$ python -q
>>> import numpy as np
>>> np.set_printoptions(precision=2, suppress=True, linewidth=160, sign=" ")
>>> def tidy(a):
...     return np.round(a, 2) + 0
... 
>>> data = np.load("out15.npy")
>>> print(data)
[[ 2 -2  3  2 -2  2 -1  1]
 [ 2  1  3 -2  0 -1  0 -1]
 [ 1  0  3  2  0  3 -1  3]
 [ 2 -1 -2 -1  3 -3  2 -2]
 [-2  3 -3 -3  2  1 -2  3]
 [ 3  3 -1 -1 -2 -3  1 -3]
 [-3 -3  1  1  1 -3 -3 -1]
 [ 1  0  1  2 -2  1 -1 -1]]
>>> M2 = np.linalg.invert(data)
Traceback (most recent call last):
  File "<python-input-5>", line 1, in <module>
    M2 = np.linalg.invert(data)
         ^^^^^^^^^^^^^^^^
AttributeError: module 'numpy.linalg' has no attribute 'invert'
>>> M2 = np.linalg.inv(data)
>>> print(tidy(np.linalg.det(data) * M2))
[[  7322.   -104.    544.   5646.   3448.   2440.   -910.   1700.]
 [-10020.    882.   7358.  -1792.   -510.   3250.    -64.   3540.]
 [ -4344.   5452.   3805.  -2678.  -3576.  -1014.   1016.  -1727.]
 [ -6756.  -5966.   9658.   1252.  -3326.   3496.   2268.   2946.]
 [ -8108.   3584.   5196.   6552.    892.  -5074.    234.   8456.]
 [ -2244.   4708.  -5472.   1798.   1936.  -9896.  -5494.  14026.]
 [ -3910.  -2172.   1784.  -2998.  -7002.    678.  -3442.  -9988.]
 [  7348.  -6872.   6017.  -2836.    374.   7992.   2122. -18159.]]
>>> print(tidy(np.linalg.slogdet(data)[0]))
1.0
>>> print(tidy(data @ M2))
[[ 1.  0.  0.  0.  0.  0.  0.  0.]
 [ 0.  1.  0.  0.  0.  0.  0.  0.]
 [ 0.  0.  1.  0.  0.  0.  0.  0.]
 [ 0.  0.  0.  1.  0.  0.  0.  0.]
 [ 0.  0.  0.  0.  1.  0.  0.  0.]
 [ 0.  0.  0.  0.  0.  1.  0.  0.]
 [ 0.  0.  0.  0.  0.  0.  1.  0.]
 [ 0.  0.  0.  0.  0.  0.  0.  1.]]
>>> print(tidy(np.linalg.inv(M2)))
[[ 2. -2.  3.  2. -2.  2. -1.  1.]
 [ 2.  1.  3. -2.  0. -1.  0. -1.]
 [ 1.  0.  3.  2.  0.  3. -1.  3.]
 [ 2. -1. -2. -1.  3. -3.  2. -2.]
 [-2.  3. -3. -3.  2.  1. -2.  3.]
 [ 3.  3. -1. -1. -2. -3.  1. -3.]
 [-3. -3.  1.  1.  1. -3. -3. -1.]
 [ 1.  0.  1.  2. -2.  1. -1. -1.]]
>>> print(tidy(np.linalg.cond(data)))
10.66
>>> print(tidy(np.linalg.det(data) * np.linalg.det(M2)))
1.0
>>> t = np.radians(176)
>>> r_ = np.eye(8)
>>> r_[7, 7] = r_[1, 1] = np.cos(t)
>>> r_[7, 1], r_[1, 7] = -np.sin(t), np.sin(t)
>>> print(tidy(r_))
[[ 1.    0.    0.    0.    0.    0.    0.    0.  ]
 [ 0.   -1.    0.    0.    0.    0.    0.    0.07]
 [ 0.    0.    1.    0.    0.    0.    0.    0.  ]
 [ 0.    0.    0.    1.    0.    0.    0.    0.  ]
 [ 0.    0.    0.    0.    1.    0.    0.    0.  ]
 [ 0.    0.    0.    0.    0.    1.    0.    0.  ]
 [ 0.    0.    0.    0.    0.    0.    1.    0.  ]
 [ 0.   -0.07  0.    0.    0.    0.    0.   -1.  ]]
>>> M2 = data @ r_.T
>>> print(tidy(M2))
[[ 2.    2.06  3.    2.   -2.    2.   -1.   -0.86]
 [ 2.   -1.07  3.   -2.    0.   -1.    0.    0.93]
 [ 1.    0.21  3.    2.    0.    3.   -1.   -2.99]
 [ 2.    0.86 -2.   -1.    3.   -3.    2.    2.06]
 [-2.   -2.78 -3.   -3.    2.    1.   -2.   -3.2 ]
 [ 3.   -3.2  -1.   -1.   -2.   -3.    1.    2.78]
 [-3.    2.92  1.    1.    1.   -3.   -3.    1.21]
 [ 1.   -0.07  1.    2.   -2.    1.   -1.    1.  ]]
>>> print(tidy(np.linalg.svd(data, compute_uv=False)), tidy(np.linalg.svd(M2, compute_uv=False)))
[ 9.93  8.46  7.13  4.43  4.1   2.2   1.4   0.93] [ 9.93  8.46  7.13  4.43  4.1   2.2   1.4   0.93]
>>> print(tidy(np.linalg.det(r_)), tidy(np.trace(r_)))
1.0 4.0
>>> rng = np.random.default_rng(80445)
>>> z = rng.permutation(8)
>>> M2 = data[:, z] * rng.choice([-1, 1], 8)
>>> print(M2)
[[ 2 -1  2  2  2 -2 -3  1]
 [ 2  1  0 -1 -1  2 -3  0]
 [ 1 -3  0  0  3 -2 -3  1]
 [ 2  2 -3  1 -3  1  2 -2]
 [-2 -3 -2 -3  1  3  3  2]
 [ 3  3  2 -3 -3  1  1 -1]
 [-3  1 -1  3 -3 -1 -1  3]
 [ 1  1  2  0  1 -2 -1  1]]
>>> U, _, vt = np.linalg.svd(data.T @ M2)
>>> print(tidy(np.linalg.lstsq(data, M2)[0]))
[[ 1.  0.  0.  0.  0.  0.  0.  0.]
 [ 0.  0.  0. -1.  0.  0.  0.  0.]
 [ 0.  0.  0.  0.  0.  0. -1.  0.]
 [ 0.  0.  0.  0.  0. -1.  0.  0.]
 [ 0.  0. -1.  0.  0.  0.  0.  0.]
 [ 0.  0.  0.  0.  1.  0.  0.  0.]
 [ 0.  0.  0.  0.  0.  0.  0. -1.]
 [ 0. -1.  0.  0.  0.  0.  0.  0.]]
>>> arr = np.loadtxt("layer16.csv", delimiter=",")
>>> print(arr)
[[ 0.  2. -2.  2. -1.  1. -2.  1.]
 [ 0.  0. -2. -1. -2. -1.  1.  1.]
 [ 0.  0.  0. -1. -1.  1. -2.  1.]
 [ 0.  0.  0.  0. -1.  0.  1.  2.]
 [ 0.  0.  0.  0.  0.  1.  0. -1.]
 [ 0.  0.  0.  0.  0.  0.  2.  0.]
 [ 0.  0.  0.  0.  0.  0.  0.  1.]
 [ 0.  0.  0.  0.  0.  0.  0.  0.]]
>>> print(tidy(np.linalg.norm(arr, axis=0)))
[ 0.    2.    2.83  2.45  2.65  2.    3.74  3.  ]
>>> print(tidy(np.linalg.norm(arr, 2)))
4.79
>>> print(tidy(np.linalg.norm(arr[4], 1)), tidy(np.linalg.norm(arr[4], np.inf)))
2.0 1.0
>>> print(tidy(np.linalg.norm(arr[4] - arr[5])))
2.45
>>> print(tidy(np.linalg.norm(arr) ** 2 / np.linalg.norm(arr, 2) ** 2))
2.26
>>> print(np.linalg.norm(arr, axis=1).argmax())
0
>>> print(tidy(np.linalg.norm(arr, 1)), tidy(np.linalg.norm(arr, np.inf)))
8.0 11.0
>>> print(np.linalg.matrix_rank(arr, rtol=0.1))
5
>>> print(np.argsort(-np.linalg.norm(arr, axis=0).round(6), kind="stable")[:3])
[ 6  7  2]
>>> print([round(float(x), 2) for x in np.linalg.svd(arr, compute_uv=False)[:3]])
[4.79, 3.99, 2.66]
>>> def softmax(z):
...     e = np.exp(z - z.max(axis=-1, keepdims=True))
...     return e / e.sum(axis=-1, keepdims=True)
... 
>>> print(tidy(softmax(arr[5] + 4)))
[ 0.07  0.07  0.07  0.07  0.07  0.07  0.51  0.07]
>>> print(tidy(softmax(arr).sum(axis=1)))
[ 1.  1.  1.  1.  1.  1.  1.  1.]
>>> print(tidy(softmax(arr[5])))
[ 0.07  0.07  0.07  0.07  0.07  0.07  0.51  0.07]
>>> att = arr @ arr.T / np.sqrt(8)
>>> print(softmax(att).round(6).argmax(axis=1))
[ 0  1  2  3  4  5  3  0]
>>> print(tidy(softmax(att)[5] @ arr))
[ 0.    0.04 -0.39 -0.15 -0.56 -0.05  0.97  0.56]
>>> rank = np.linalg.matrix_rank(arr)
>>> print(rank)
7
>>> ns = np.linalg.svd(arr)[2][rank:].T
>>> print(ns.shape)
(8, 1)
>>> print(np.allclose(arr @ ns, 0))
True
>>> print(arr @ ns)
[[ 0.]
 [ 0.]
 [ 0.]
 [ 0.]
 [ 0.]
 [ 0.]
 [ 0.]
 [ 0.]]
>>> print([int(np.linalg.matrix_rank(np.delete(arr, i, axis=0))) for i in range(8)])
[6, 6, 6, 6, 6, 6, 6, 7]
>>> print(ns @ ns.T)
[[ 1.  0.  0.  0.  0.  0.  0.  0.]
 [ 0.  0.  0.  0.  0.  0.  0.  0.]
 [ 0.  0.  0.  0.  0.  0.  0.  0.]
 [ 0.  0.  0.  0.  0.  0.  0.  0.]
 [ 0.  0.  0.  0.  0.  0.  0.  0.]
 [ 0.  0.  0.  0.  0.  0.  0.  0.]
 [ 0.  0.  0.  0.  0.  0.  0.  0.]
 [ 0.  0.  0.  0.  0.  0.  0.  0.]]
>>> E = np.loadtxt("a.csv", delimiter=",")
>>> print(E)
[[ 3.  3.  0.  0.]
 [ 2. -2.  0.  0.]
 [ 0.  0.  3.  3.]
 [ 0.  0.  2. -2.]]
>>> M2 = np.linalg.inv(E)
>>> print(E @ M2)
[[ 1.  0.  0.  0.]
 [ 0.  1.  0.  0.]
 [ 0.  0.  1.  0.]
 [ 0.  0.  0.  1.]]
>>> print(tidy(np.linalg.slogdet(E)[0]))
1.0
>>> print(arr.reshape(-1, 2))
[[ 0.  2.]
 [-2.  2.]
 [-1.  1.]
 [-2.  1.]
 [ 0.  0.]
 [-2. -1.]
 [-2. -1.]
 [ 1.  1.]
 [ 0.  0.]
 [ 0. -1.]
 [-1.  1.]
 [-2.  1.]
 [ 0.  0.]
 [ 0.  0.]
 [-1.  0.]
 [ 1.  2.]
 [ 0.  0.]
 [ 0.  0.]
 [ 0.  1.]
 [ 0. -1.]
 [ 0.  0.]
 [ 0.  0.]
 [ 0.  0.]
 [ 2.  0.]
 [ 0.  0.]
 [ 0.  0.]
 [ 0.  0.]
 [ 0.  1.]
 [ 0.  0.]
 [ 0.  0.]
 [ 0.  0.]
 [ 0.  0.]]
>>> print(arr.reshape(2, -1))
[[ 0.  2. -2.  2. -1.  1. -2.  1.  0.  0. -2. -1. -2. -1.  1.  1.  0.  0.  0. -1. -1.  1. -2.  1.  0.  0.  0.  0. -1.  0.  1.  2.]
 [ 0.  0.  0.  0.  0.  1.  0. -1.  0.  0.  0.  0.  0.  0.  2.  0.  0.  0.  0.  0.  0.  0.  0.  1.  0.  0.  0.  0.  0.  0.  0.  0.]]
>>> print(arr.ravel(order="F"))
[ 0.  0.  0.  0.  0.  0.  0.  0.  2.  0.  0.  0.  0.  0.  0.  0. -2. -2.  0.  0.  0.  0.  0.  0.  2. -1. -1.  0.  0.  0.  0.  0. -1. -2. -1. -1.  0.  0.  0.
  0.  1. -1.  1.  0.  1.  0.  0.  0. -2.  1. -2.  1.  0.  2.  0.  0.  1.  1.  1.  2. -1.  0.  1.  0.]
>>> t3 = arr.reshape(8, 2, -1)
>>> print(t3[:, 0])
[[ 0.  2. -2.  2.]
 [ 0.  0. -2. -1.]
 [ 0.  0.  0. -1.]
 [ 0.  0.  0.  0.]
 [ 0.  0.  0.  0.]
 [ 0.  0.  0.  0.]
 [ 0.  0.  0.  0.]
 [ 0.  0.  0.  0.]]
>>> print(t3.transpose(1, 0, 2))
[[[ 0.  2. -2.  2.]
  [ 0.  0. -2. -1.]
  [ 0.  0.  0. -1.]
  [ 0.  0.  0.  0.]
  [ 0.  0.  0.  0.]
  [ 0.  0.  0.  0.]
  [ 0.  0.  0.  0.]
  [ 0.  0.  0.  0.]]

 [[-1.  1. -2.  1.]
  [-2. -1.  1.  1.]
  [-1.  1. -2.  1.]
  [-1.  0.  1.  2.]
  [ 0.  1.  0. -1.]
  [ 0.  0.  2.  0.]
  [ 0.  0.  0.  1.]
  [ 0.  0.  0.  0.]]]
>>> print(np.einsum("ihd,ihd->ih", t3, t3))
[[ 12.   7.]
 [  5.   7.]
 [  1.   7.]
 [  0.   6.]
 [  0.   2.]
 [  0.   4.]
 [  0.   1.]
 [  0.   0.]]
>>> O, vecs = np.linalg.qr(E[:, :1])[0], np.linalg.qr(E[:, 1:])[0]
>>> sigma = np.linalg.svd(O.T @ vecs, compute_uv=False)
>>> print(tidy(np.degrees(np.arccos(sigma.clip(0, 1)))))
[ 67.38]
>>> print(tidy(sigma))
[ 0.38]
>>> print(tidy(np.linalg.norm(O @ O.T - vecs @ vecs.T, 2)))
1.0
>>> vec = np.array([0, 2, 0, 1])
>>> y = E @ vec
>>> print(y)
[ 6. -4.  3. -2.]
>>> print(tidy(np.linalg.solve(E, E[:, 1])))
[ 0.  1.  0.  0.]
>>> print(tidy(np.linalg.solve(E, y)))
[ 0.  2.  0.  1.]
>>> print(tidy(np.linalg.solve(E, y + E[:, 2])))
[ 0.  2.  1.  1.]
>>> u = np.array([-5, -4])
>>> print(np.convolve(E[0], u))
[-15. -27. -12.   0.   0.]
>>> print(np.polyval(u, E[0]))
[-19. -19.  -4.  -4.]
>>> print(np.cross(E[0, :3], E[1, :3]))
[  0.   0. -12.]
>>> A = np.array([[0, 2, 1, 3],
...     [2, 1, 1, 3],
...     [1, 1, 3, 3],
...     [3, 0, 1, 0],
...     [0, 3, 2, 2],
...     [1, 2, 0, 3],
...     [2, 0, 3, 1],
...     [3, 0, 2, 3],
...     [0, 2, 2, 0]])
>>> print(A)
[[ 0  2  1  3]
 [ 2  1  1  3]
 [ 1  1  3  3]
 [ 3  0  1  0]
 [ 0  3  2  2]
 [ 1  2  0  3]
 [ 2  0  3  1]
 [ 3  0  2  3]
 [ 0  2  2  0]]
>>> vec = np.array([0, 6, 1, 0])
>>> y = A @ vec
>>> print(tidy(np.linalg.lstsq(A, y)[0]))
[ 0.  6.  1.  0.]
>>> y = y + 0.1 * rng.normal(size=9)
>>> print(tidy(y))
[ 12.94   6.94   9.02   1.03  20.    11.95   3.19   1.72  14.08]
>>> c, *_ = np.linalg.lstsq(A, y)
>>> print(tidy(np.linalg.norm(y - A @ c)))
0.26
>>> print([round(float(np.linalg.norm(np.linalg.solve(A.T @ A + lam * np.eye(4), A.T @ y))), 2) for lam in (0, 1, 10, 100)])
[6.11, 5.54, 3.75, 1.47]
>>> print(tidy(A.T @ (y - A @ c)))
[ 0.  0.  0.  0.]
